$ python -q
>>> import numpy as np
>>> from numpy import linalg as LA
>>> np.set_printoptions(precision=4, suppress=True, linewidth=160, floatmode="fixed")
>>> M = np.load("out11.npy")
>>> print(M)
[[ 0.5721 -0.0611  0.3057 -0.1834 -0.4279  0.3057 -0.0611  0.3057 -0.1834  0.0611 -0.3057  0.0611  0.1834]
 [-0.0611  0.9913  0.0437 -0.0262 -0.0611  0.0437 -0.0087  0.0437 -0.0262  0.0087 -0.0437  0.0087  0.0262]
 [ 0.3057  0.0437  0.7817  0.1310  0.3057 -0.2183  0.0437 -0.2183  0.1310 -0.0437  0.2183 -0.0437 -0.1310]
 [-0.1834 -0.0262  0.1310  0.9214 -0.1834  0.1310 -0.0262  0.1310 -0.0786  0.0262 -0.1310  0.0262  0.0786]
 [-0.4279 -0.0611  0.3057 -0.1834  0.5721  0.3057 -0.0611  0.3057 -0.1834  0.0611 -0.3057  0.0611  0.1834]
 [ 0.3057  0.0437 -0.2183  0.1310  0.3057  0.7817  0.0437 -0.2183  0.1310 -0.0437  0.2183 -0.0437 -0.1310]
 [-0.0611 -0.0087  0.0437 -0.0262 -0.0611  0.0437  0.9913  0.0437 -0.0262  0.0087 -0.0437  0.0087  0.0262]
 [ 0.3057  0.0437 -0.2183  0.1310  0.3057 -0.2183  0.0437  0.7817  0.1310 -0.0437  0.2183 -0.0437 -0.1310]
 [-0.1834 -0.0262  0.1310 -0.0786 -0.1834  0.1310 -0.0262  0.1310  0.9214  0.0262 -0.1310  0.0262  0.0786]
 [ 0.0611  0.0087 -0.0437  0.0262  0.0611 -0.0437  0.0087 -0.0437  0.0262  0.9913  0.0437 -0.0087 -0.0262]
 [-0.3057 -0.0437  0.2183 -0.1310 -0.3057  0.2183 -0.0437  0.2183 -0.1310  0.0437  0.7817  0.0437  0.1310]
 [ 0.0611  0.0087 -0.0437  0.0262  0.0611 -0.0437  0.0087 -0.0437  0.0262 -0.0087  0.0437  0.9913 -0.0262]
 [ 0.1834  0.0262 -0.1310  0.0786  0.1834 -0.1310  0.0262 -0.1310  0.0786 -0.0262  0.1310 -0.0262  0.9214]]
>>> r0 = np.array([1, 0, 3, 3, 1, 1, 0, 1, 3, 1, 2, 2, 0])
>>> A2 = M + np.outer(r0, np.eye(13)[12])
>>> print(np.round(LA.det(A2) / LA.det(M), 4), round(1 + LA.solve(M, r0)[12], 4))
1.3668 1.3668
>>> print(LA.matrix_rank(LA.inv(A2) - LA.inv(M), tol=1e-8))
1
>>> print(LA.svd(M, compute_uv=False))
[1.0000 1.0000 1.0000 1.0000 1.0000 1.0000 1.0000 1.0000 1.0000 1.0000 1.0000 1.0000 1.0000]
>>> print(LA.norm(M, axis=0))
[1.0000 1.0000 1.0000 1.0000 1.0000 1.0000 1.0000 1.0000 1.0000 1.0000 1.0000 1.0000 1.0000]
>>> print(np.round(M[:, 11] @ M[:, 12], 4))
-0.0
>>> vec = np.array([-2, 0, -2, 1, -1, 2, 0, 1, 0, 0, 0, -2, -2])
>>> print(round(LA.det(M), 4))
-1.0
>>> print(np.sort(np.abs(np.degrees(np.angle(LA.eigvals(M))))))
[  0.0000   0.0000   0.0000   0.0000   0.0000   0.0000   0.0000   0.0000   0.0000   0.0000   0.0000   0.0000 180.0000]
>>> print([p for p in range(1, 25) if np.allclose(LA.matrix_power(M, p), np.eye(13))])
[2, 4, 6, 8, 10, 12, 14, 16, 18, 20, 22, 24]
>>> Q, _ = LA.qr(np.array([[-1.4, 1.7, 0.6, 0.0, 0.2],
...     [0.2, 0.5, 0.9, -0.7, 0.9],
...     [-0.7, -0.1, 0.1, -2.1, -0.1],
...     [0.6, -0.5, -0.1, 0.3, -0.5],
...     [-0.6, 0.0, -0.1, 0.3, -0.1],
...     [-1.6, 0.0, 0.0, 0.3, -0.4],
...     [0.7, -0.2, 0.0, 0.6, -0.6],
...     [0.6, 1.1, 0.9, 0.2, 0.9],
...     [0.2, -1.0, 0.1, -0.6, -2.1],
...     [-1.9, -0.8, 0.2, 1.0, 0.5]]))
>>> arr = Q @ Q.T
>>> print(arr)
[[ 0.7852 -0.0213 -0.0037 -0.1532  0.1037  0.2920 -0.0202  0.1852  0.0035 -0.1182]
 [-0.0213  0.5498  0.1926 -0.0187 -0.1119 -0.1341 -0.0498  0.3899  0.0481  0.1495]
 [-0.0037  0.1926  0.7442 -0.1441 -0.0459  0.0210 -0.2818 -0.1776  0.1123 -0.0796]
 [-0.1532 -0.0187 -0.1441  0.1075 -0.0223 -0.0528  0.1259  0.0145  0.1789  0.0035]
 [ 0.1037 -0.1119 -0.0459 -0.0223  0.0578  0.1198 -0.0088 -0.0771 -0.0179  0.0888]
 [ 0.2920 -0.1341  0.0210 -0.0528  0.1198  0.3123 -0.0276 -0.1247  0.1214  0.2508]
 [-0.0202 -0.0498 -0.2818  0.1259 -0.0088 -0.0276  0.2014  0.0966  0.2209 -0.0611]
 [ 0.1852  0.3899 -0.1776  0.0145 -0.0771 -0.1247  0.0966  0.5066 -0.0264 -0.0191]
 [ 0.0035  0.0481  0.1123  0.1789 -0.0179  0.1214  0.2209 -0.0264  0.8717 -0.0195]
 [-0.1182  0.1495 -0.0796  0.0035  0.0888  0.2508 -0.0611 -0.0191 -0.0195  0.8634]]
>>> # looks like rank 5
>>> print(arr.ravel(order="F"))
[ 0.7852 -0.0213 -0.0037 -0.1532  0.1037  0.2920 -0.0202  0.1852  0.0035 -0.1182 -0.0213  0.5498  0.1926 -0.0187 -0.1119 -0.1341 -0.0498  0.3899  0.0481
  0.1495 -0.0037  0.1926  0.7442 -0.1441 -0.0459  0.0210 -0.2818 -0.1776  0.1123 -0.0796 -0.1532 -0.0187 -0.1441  0.1075 -0.0223 -0.0528  0.1259  0.0145
  0.1789  0.0035  0.1037 -0.1119 -0.0459 -0.0223  0.0578  0.1198 -0.0088 -0.0771 -0.0179  0.0888  0.2920 -0.1341  0.0210 -0.0528  0.1198  0.3123 -0.0276
 -0.1247  0.1214  0.2508 -0.0202 -0.0498 -0.2818  0.1259 -0.0088 -0.0276  0.2014  0.0966  0.2209 -0.0611  0.1852  0.3899 -0.1776  0.0145 -0.0771 -0.1247
  0.0966  0.5066 -0.0264 -0.0191  0.0035  0.0481  0.1123  0.1789 -0.0179  0.1214  0.2209 -0.0264  0.8717 -0.0195 -0.1182  0.1495 -0.0796  0.0035  0.0888
  0.2508 -0.0611 -0.0191 -0.0195  0.8634]
>>> print(arr.reshape(-1, 2))
[[ 0.7852 -0.0213]
 [-0.0037 -0.1532]
 [ 0.1037  0.2920]
 [-0.0202  0.1852]
 [ 0.0035 -0.1182]
 [-0.0213  0.5498]
 [ 0.1926 -0.0187]
 [-0.1119 -0.1341]
 [-0.0498  0.3899]
 [ 0.0481  0.1495]
 [-0.0037  0.1926]
 [ 0.7442 -0.1441]
 [-0.0459  0.0210]
 [-0.2818 -0.1776]
 [ 0.1123 -0.0796]
 [-0.1532 -0.0187]
 [-0.1441  0.1075]
 [-0.0223 -0.0528]
 [ 0.1259  0.0145]
 [ 0.1789  0.0035]
 [ 0.1037 -0.1119]
 [-0.0459 -0.0223]
 [ 0.0578  0.1198]
 [-0.0088 -0.0771]
 [-0.0179  0.0888]
 [ 0.2920 -0.1341]
 [ 0.0210 -0.0528]
 [ 0.1198  0.3123]
 [-0.0276 -0.1247]
 [ 0.1214  0.2508]
 [-0.0202 -0.0498]
 [-0.2818  0.1259]
 [-0.0088 -0.0276]
 [ 0.2014  0.0966]
 [ 0.2209 -0.0611]
 [ 0.1852  0.3899]
 [-0.1776  0.0145]
 [-0.0771 -0.1247]
 [ 0.0966  0.5066]
 [-0.0264 -0.0191]
 [ 0.0035  0.0481]
 [ 0.1123  0.1789]
 [-0.0179  0.1214]
 [ 0.2209 -0.0264]
 [ 0.8717 -0.0195]
 [-0.1182  0.1495]
 [-0.0796  0.0035]
 [ 0.0888  0.2508]
 [-0.0611 -0.0191]
 [-0.0195  0.8634]]
>>> t3 = arr.reshape(10, 2, -1)
>>> print(t3.transpose(1, 0, 2))
[[[ 0.7852 -0.0213 -0.0037 -0.1532  0.1037]
  [-0.0213  0.5498  0.1926 -0.0187 -0.1119]
  [-0.0037  0.1926  0.7442 -0.1441 -0.0459]
  [-0.1532 -0.0187 -0.1441  0.1075 -0.0223]
  [ 0.1037 -0.1119 -0.0459 -0.0223  0.0578]
  [ 0.2920 -0.1341  0.0210 -0.0528  0.1198]
  [-0.0202 -0.0498 -0.2818  0.1259 -0.0088]
  [ 0.1852  0.3899 -0.1776  0.0145 -0.0771]
  [ 0.0035  0.0481  0.1123  0.1789 -0.0179]
  [-0.1182  0.1495 -0.0796  0.0035  0.0888]]

 [[ 0.2920 -0.0202  0.1852  0.0035 -0.1182]
  [-0.1341 -0.0498  0.3899  0.0481  0.1495]
  [ 0.0210 -0.2818 -0.1776  0.1123 -0.0796]
  [-0.0528  0.1259  0.0145  0.1789  0.0035]
  [ 0.1198 -0.0088 -0.0771 -0.0179  0.0888]
  [ 0.3123 -0.0276 -0.1247  0.1214  0.2508]
  [-0.0276  0.2014  0.0966  0.2209 -0.0611]
  [-0.1247  0.0966  0.5066 -0.0264 -0.0191]
  [ 0.1214  0.2209 -0.0264  0.8717 -0.0195]
  [ 0.2508 -0.0611 -0.0191 -0.0195  0.8634]]]
>>> print(np.swapaxes(t3, 1, 2)[0])
[[ 0.7852  0.2920]
 [-0.0213 -0.0202]
 [-0.0037  0.1852]
 [-0.1532  0.0035]
 [ 0.1037 -0.1182]]
>>> w, vecs = LA.eigh(arr)
>>> print(LA.eigvalsh(arr + 2 * np.eye(10)))
[2.0000 2.0000 2.0000 2.0000 2.0000 3.0000 3.0000 3.0000 3.0000 3.0000]
>>> print(round(w.sum(), 4), np.trace(arr))
5.0 5.0
>>> print(np.round(LA.svd(arr, compute_uv=False), 4) + 0)
[1.0000 1.0000 1.0000 1.0000 1.0000 0.0000 0.0000 0.0000 0.0000 0.0000]
>>> A = np.load("x.npy")
>>> print(A)
[[ 1.9018 -0.3006 -2.6012 -0.3006 -2.9018  1.3988  2.9018 -1.0982]
 [ 1.6546 -0.2182 -2.4364 -0.2182 -2.6546  1.5636  2.6546 -1.3454]
 [-0.4994  0.4998 -1.0004  0.4998 -0.5006  2.9996  0.5006 -3.4994]
 [ 8.3185 -2.4395 -6.8790 -2.4395 -9.3185 -2.8790  9.3185  5.3185]
 [ 2.4572 -0.4857 -2.9715 -0.4857 -3.4572  1.0285  3.4572 -0.5428]
 [-1.0826  0.6942 -0.6116  0.6942  0.0826  3.3884 -0.0826 -4.0826]
 [-0.9028  0.6343 -0.7315  0.6343 -0.0972  3.2685  0.0972 -3.9028]
 [ 4.7743 -1.2581 -4.5162 -1.2581 -5.7743 -0.5162  5.7743  1.7743]
 [ 5.7140 -1.5713 -5.1427 -1.5713 -6.7140 -1.1427  6.7140  2.7140]
 [-1.3896  0.7965 -0.4070  0.7965  0.3896  3.5930 -0.3896 -4.3896]
 [ 5.9116 -1.6372 -5.2744 -1.6372 -6.9116 -1.2744  6.9116  2.9116]
 [ 4.0578 -1.0193 -4.0385 -1.0193 -5.0578 -0.0385  5.0578  1.0578]
 [ 2.5375 -0.5125 -3.0250 -0.5125 -3.5375  0.9750  3.5375 -0.4625]
 [ 3.0136 -0.6712 -3.3424 -0.6712 -4.0136  0.6576  4.0136  0.0136]
 [ 4.4123 -1.1374 -4.2748 -1.1374 -5.4123 -0.2748  5.4123  1.4123]
 [ 4.1169 -1.0390 -4.0779 -1.0390 -5.1169 -0.0779  5.1169  1.1169]
 [-1.4641  0.8214 -0.3572  0.8214  0.4641  3.6428 -0.4641 -4.4641]
 [ 2.2256 -0.4085 -2.8171 -0.4085 -3.2256  1.1829  3.2256 -0.7744]
 [-0.7284  0.5761 -0.8478  0.5761 -0.2716  3.1522  0.2716 -3.7284]]
>>> print(np.count_nonzero(A))
152
>>> print(A.shape)
(19, 8)
>>> print(np.abs(A).max())
9.3185
>>> z = A[:, 5] > np.median(A[:, 5])
>>> r0 = A[z].mean(axis=0) - A[~z].mean(axis=0)
>>> print(r0)
[-4.5630  1.5210  3.0420  1.5210  4.5630  3.0420 -4.5630 -4.5630]
>>> print(z.astype(int))
[1 1 1 0 0 1 1 0 0 1 0 0 0 0 0 0 1 1 1]
>>> print(((A - A.mean(axis=0)) @ r0 > 0).astype(int))
[1 1 1 0 0 1 1 0 0 1 0 0 0 0 0 0 1 1 1]
>>> print((((A - A.mean(axis=0)) @ r0 > 0) == z).mean())
1.0
>>> cen = A - A.mean(axis=0)
>>> U, sigma, Vh = LA.svd(cen, full_matrices=False)
>>> print(np.round(sigma ** 2 / (sigma ** 2).sum(), 4) + 0)
[1.0000 0.0000 0.0000 0.0000 0.0000 0.0000 0.0000 0.0000]
>>> print(np.round(cen.mean(axis=0), 4) + 0)
[0.0000 0.0000 0.0000 0.0000 0.0000 0.0000 0.0000 0.0000]
>>> print(sigma.round(4) + 0)
[27.2668  0.0002  0.0001  0.0000  0.0000  0.0000  0.0000  0.0000]
>>> vec = np.array([4, 1, -4, 2, 2, 5, 0, 4])
>>> h = np.maximum(A @ vec, 0)
>>> print(np.flatnonzero(h > 1e-9))
[ 0  1  2  3  4  5  6  7  8 10 11 12 13 14 15 17 18]
>>> mat = np.loadtxt("test19.csv", delimiter=",")
>>> print(mat)
[[-0.8000 -1.3000 -0.6000  0.1000]
 [-1.9000 -0.7000 -2.2000  0.6000]
 [-2.5000  0.1000  0.0000  0.3000]
 [ 1.2000 -0.4000  1.1000 -0.2000]
 [-1.5000 -3.0000  0.8000 -1.0000]
 [ 0.5000  0.2000  0.6000 -1.2000]
 [-0.4000  0.7000  0.8000  0.5000]
 [ 0.9000 -0.4000 -1.1000  0.1000]
 [-0.3000  0.5000  0.3000 -2.2000]
 [ 0.3000  1.0000 -0.5000  0.2000]
 [-0.3525  0.9054  0.9366  0.3010]
 [-0.2000  0.4000  0.5000  0.3000]]
>>> Q, vecs = LA.qr(mat[:, :2])[0], LA.qr(mat[:, 2:])[0]
>>> sigma = LA.svd(Q.T @ vecs, compute_uv=False)
>>> print(np.degrees(np.arccos(sigma.clip(0, 1))))
[74.5449 76.5411]
>>> t3 = np.stack([mat, 2 * mat, mat[::-1]])
>>> print(LA.matrix_rank(t3.reshape(3, -1)))
2
>>> print(LA.norm(t3, axis=(1, 2)))
[ 7.0008 14.0017  7.0008]
>>> print(LA.matrix_rank(t3))
[4 4 4]
>>> J = np.loadtxt("layer4.csv", delimiter=",")
>>> print(J)
[[0.0000 0.0000 0.0000 0.0000 1.0000 1.0000 0.0000 1.0000 0.0000]
 [0.0000 0.0000 0.0000 0.0000 0.0000 0.0000 0.0000 0.0000 0.0000]
 [0.0000 0.0000 0.0000 0.0000 0.0000 0.0000 1.0000 0.0000 0.0000]
 [0.0000 0.0000 0.0000 0.0000 1.0000 1.0000 0.0000 1.0000 1.0000]
 [1.0000 0.0000 0.0000 1.0000 0.0000 1.0000 0.0000 1.0000 0.0000]
 [1.0000 0.0000 0.0000 1.0000 1.0000 0.0000 0.0000 1.0000 1.0000]
 [0.0000 0.0000 1.0000 0.0000 0.0000 0.0000 0.0000 0.0000 0.0000]
 [1.0000 0.0000 0.0000 1.0000 1.0000 1.0000 0.0000 0.0000 1.0000]
 [0.0000 0.0000 0.0000 1.0000 0.0000 1.0000 0.0000 1.0000 0.0000]]
>>> rk = LA.matrix_rank(J)
>>> print(rk)
8
>>> N = LA.svd(J)[2][rk:].T
>>> print(LA.matrix_rank(J.T @ J), LA.matrix_rank(J @ J.T))
8 8
>>> print([int(LA.matrix_rank(J[:, :j + 1])) for j in range(9)])
[1, 1, 2, 3, 4, 5, 6, 7, 8]
>>> print(np.round(N[:, 0] / N[np.abs(N[:, 0]).round(6).argmax(), 0], 4) + 0)
[0.0000 1.0000 0.0000 0.0000 0.0000 0.0000 0.0000 0.0000 0.0000]
>>> print(np.round(N @ N.T, 4) + 0)
[[0.0000 0.0000 0.0000 0.0000 0.0000 0.0000 0.0000 0.0000 0.0000]
 [0.0000 1.0000 0.0000 0.0000 0.0000 0.0000 0.0000 0.0000 0.0000]
 [0.0000 0.0000 0.0000 0.0000 0.0000 0.0000 0.0000 0.0000 0.0000]
 [0.0000 0.0000 0.0000 0.0000 0.0000 0.0000 0.0000 0.0000 0.0000]
 [0.0000 0.0000 0.0000 0.0000 0.0000 0.0000 0.0000 0.0000 0.0000]
 [0.0000 0.0000 0.0000 0.0000 0.0000 0.0000 0.0000 0.0000 0.0000]
 [0.0000 0.0000 0.0000 0.0000 0.0000 0.0000 0.0000 0.0000 0.0000]
 [0.0000 0.0000 0.0000 0.0000 0.0000 0.0000 0.0000 0.0000 0.0000]
 [0.0000 0.0000 0.0000 0.0000 0.0000 0.0000 0.0000 0.0000 0.0000]]
>>> print([int(LA.matrix_rank(np.delete(J, i, axis=0))) for i in range(9)])
[7, 8, 7, 7, 7, 7, 7, 7, 7]
>>> U, sigma, Vh = LA.svd(J)
>>> vecs = Vh[:(sigma > 1e-8).sum()]
>>> rng = np.random.default_rng(69)
>>> vec = J[6] + 2 * J[2] + rng.integers(2) * np.eye(9)[8]
>>> print(vec)
[0.0000 0.0000 1.0000 0.0000 0.0000 0.0000 2.0000 0.0000 0.0000]
>>> print(np.allclose(vecs.T @ vecs @ vec, vec))
True
>>> print(round(np.trace(LA.pinv(J) @ J), 4))
8.0
>>> print(np.unique(J.round(6), axis=0).shape)
(9, 9)
>>> print(LA.cond(J) > 100)
True
>>> print(np.argsort(-LA.norm(J, axis=0).round(6), kind="stable")[:3])
[5 7 3]
>>> print(LA.matrix_rank(J, rtol=0.1))
8
>>> z = rng.permutation(9)
>>> print(z)
[8 2 0 5 1 4 7 6 3]
>>> A2 = J[z][:, z]
>>> print(A2)
[[0.0000 0.0000 0.0000 1.0000 0.0000 0.0000 1.0000 0.0000 1.0000]
 [0.0000 0.0000 0.0000 0.0000 0.0000 0.0000 0.0000 1.0000 0.0000]
 [0.0000 0.0000 0.0000 1.0000 0.0000 1.0000 1.0000 0.0000 0.0000]
 [1.0000 0.0000 1.0000 0.0000 0.0000 1.0000 1.0000 0.0000 1.0000]
 [0.0000 0.0000 0.0000 0.0000 0.0000 0.0000 0.0000 0.0000 0.0000]
 [0.0000 0.0000 1.0000 1.0000 0.0000 0.0000 1.0000 0.0000 1.0000]
 [1.0000 0.0000 1.0000 1.0000 0.0000 1.0000 0.0000 0.0000 1.0000]
 [0.0000 1.0000 0.0000 0.0000 0.0000 0.0000 0.0000 0.0000 0.0000]
 [1.0000 0.0000 0.0000 1.0000 0.0000 1.0000 1.0000 0.0000 0.0000]]
>>> print(np.round(LA.det(A2), 4), round(LA.det(J[z]), 4))
0.0 0.0
>>> print(np.sort(np.abs(LA.eigvals(A2))))
[0.0000 0.4316 0.6180 1.0000 1.0000 1.0000 1.6180 1.6874 4.1190]
>>> print(np.diag(A2))
[0.0000 0.0000 0.0000 0.0000 0.0000 0.0000 0.0000 0.0000 0.0000]
